$ python -q
>>> import numpy as np
>>> from numpy import linalg as LA
>>> np.set_printoptions(precision=3, suppress=True, linewidth=140)
>>> def rd(a):
...     return np.round(a, 3) + 0
... 
>>> data = np.loadtxt("sample16.csv", delimiter=",")
>>> rd(data)
array([[-15.147, -23.233,  25.539,  17.681, -10.934, -16.172],
       [-14.245, -21.738,  24.124,  16.93 ,  -9.973, -14.985],
       [ -9.468, -13.944,  16.572,  12.76 ,  -4.981,  -8.951],
       [ -3.918,  -5.334,   7.555,   7.126,   0.291,  -2.831],
       [ -2.269,  -2.973,   4.73 ,   5.013,   1.474,  -1.408],
       [ -2.214,  -2.897,   4.632,   4.934,   1.505,  -1.366],
       [ -1.868,  -2.427,   4.015,   4.42 ,   1.677,  -1.118],
       [ -1.396,  -1.805,   3.148,   3.65 ,   1.832,  -0.818],
       [ -1.227,  -1.588,   2.827,   3.348,   1.854,  -0.723],
       [ -1.064,  -1.383,   2.51 ,   3.038,   1.852,  -0.639],
       [ -0.83 ,  -1.097,   2.042,   2.555,   1.792,  -0.533],
       [ -0.797,  -1.056,   1.972,   2.481,   1.776,  -0.519],
       [ -0.38 ,  -0.56 ,   1.046,   1.399,   1.32 ,  -0.359],
       [ -0.052,  -0.098,   0.154,   0.208,   0.251,  -0.093],
       [  0.004,   0.007,  -0.011,  -0.015,  -0.019,   0.007],
       [  0.282,   0.689,  -0.799,  -0.955,  -1.347,   0.815],
       [  0.405,   1.03 ,  -1.105,  -1.253,  -1.806,   1.25 ],
       [  1.407,   3.809,  -3.169,  -2.675,  -3.82 ,   4.804],
       [  1.944,   5.247,  -4.153,  -3.178,  -4.36 ,   6.606],
       [ 11.106,  27.835, -19.174,  -8.61 ,  -4.578,  33.459],
       [ 11.463,  28.683, -19.739,  -8.791,  -4.473,  34.439],
       [ 12.488,  31.108, -21.358,  -9.306,  -4.15 ,  37.24 ]])
>>> # looks like rank 3
>>> T = np.stack([data, -2 * data, data[::-1]])
>>> T.shape
(3, 22, 6)
